$ ipython --no-banner

In [1]: import numpy as np

In [2]: np.set_printoptions(suppress=True, linewidth=100)

In [3]: mat = np.load("layer9.npy")

In [4]: mat
Out[4]: 
array([[ 14., -24., -16.,  36.,  20., -20.,  -4.,  24.,  -8.],
       [-24.,  34.,  24., -54., -30.,  30.,   6., -36.,  12.],
       [-16.,  24.,  14., -36., -20.,  20.,   4., -24.,   8.],
       [ 36., -54., -36.,  79.,  45., -45.,  -9.,  54., -18.],
       [ 20., -30., -20.,  45.,  23., -25.,  -5.,  30., -10.],
       [-20.,  30.,  20., -45., -25.,  23.,   5., -30.,  10.],
       [ -4.,   6.,   4.,  -9.,  -5.,   5.,  -1.,  -6.,   2.],
       [ 24., -36., -24.,  54.,  30., -30.,  -6.,  34., -12.],
       [ -8.,  12.,   8., -18., -10.,  10.,   2., -12.,   2.]])

In [5]: [round(float(x), 1) for x in np.linalg.svd(mat, compute_uv=False)[:3]]
Out[5]: [238.0, 2.0, 2.0]

In [6]: round(np.linalg.norm(mat, 2) / np.linalg.norm(mat), 1)
Out[6]: np.float64(1.0)

In [7]: A2 = np.linalg.inv(mat)

In [8]: (np.abs(A2) > 1e-9).astype(int)
Out[8]: 
array([[1, 1, 1, 1, 1, 1, 1, 1, 1],
       [1, 1, 1, 1, 1, 1, 1, 1, 1],
       [1, 1, 1, 1, 1, 1, 1, 1, 1],
       [1, 1, 1, 1, 1, 1, 1, 1, 1],
       [1, 1, 1, 1, 1, 1, 1, 1, 1],
       [1, 1, 1, 1, 1, 1, 1, 1, 1],
       [1, 1, 1, 1, 1, 1, 1, 1, 1],
       [1, 1, 1, 1, 1, 1, 1, 1, 1],
       [1, 1, 1, 1, 1, 1, 1, 1, 1]])

In [9]: round(np.linalg.slogdet(mat)[0], 1)
Out[9]: np.float64(1.0)

In [10]: np.round(np.linalg.det(mat) * A2, 1)
Out[10]: 
array([[-28416.,  -3072.,  -2048.,   4608.,   2560.,  -2560.,   -512.,   3072.,  -1024.],
       [ -3072., -25856.,   3072.,  -6912.,  -3840.,   3840.,    768.,  -4608.,   1536.],
       [ -2048.,   3072., -28416.,  -4608.,  -2560.,   2560.,    512.,  -3072.,   1024.],
       [  4608.,  -6912.,  -4608., -20096.,   5760.,  -5760.,  -1152.,   6912.,  -2304.],
       [  2560.,  -3840.,  -2560.,   5760., -27264.,  -3200.,   -640.,   3840.,  -1280.],
       [ -2560.,   3840.,   2560.,  -5760.,  -3200., -27264.,    640.,  -3840.,   1280.],
       [  -512.,    768.,    512.,  -1152.,   -640.,    640., -30336.,   -768.,    256.],
       [  3072.,  -4608.,  -3072.,   6912.,   3840.,  -3840.,   -768., -25856.,  -1536.],
       [ -1024.,   1536.,   1024.,  -2304.,  -1280.,   1280.,    256.,  -1536., -29952.]])

In [11]: A2.round(1) + 0
Out[11]: 
array([[-0.5, -0.1,  0. ,  0.1,  0. ,  0. ,  0. ,  0.1,  0. ],
       [-0.1, -0.4,  0.1, -0.1, -0.1,  0.1,  0. , -0.1,  0. ],
       [ 0. ,  0.1, -0.5, -0.1,  0. ,  0. ,  0. , -0.1,  0. ],
       [ 0.1, -0.1, -0.1, -0.3,  0.1, -0.1,  0. ,  0.1,  0. ],
       [ 0. , -0.1,  0. ,  0.1, -0.4, -0.1,  0. ,  0.1,  0. ],
       [ 0. ,  0.1,  0. , -0.1, -0.1, -0.4,  0. , -0.1,  0. ],
       [ 0. ,  0. ,  0. ,  0. ,  0. ,  0. , -0.5,  0. ,  0. ],
       [ 0.1, -0.1, -0.1,  0.1,  0.1, -0.1,  0. , -0.4,  0. ],
       [ 0. ,  0. ,  0. ,  0. ,  0. ,  0. ,  0. ,  0. , -0.5]])
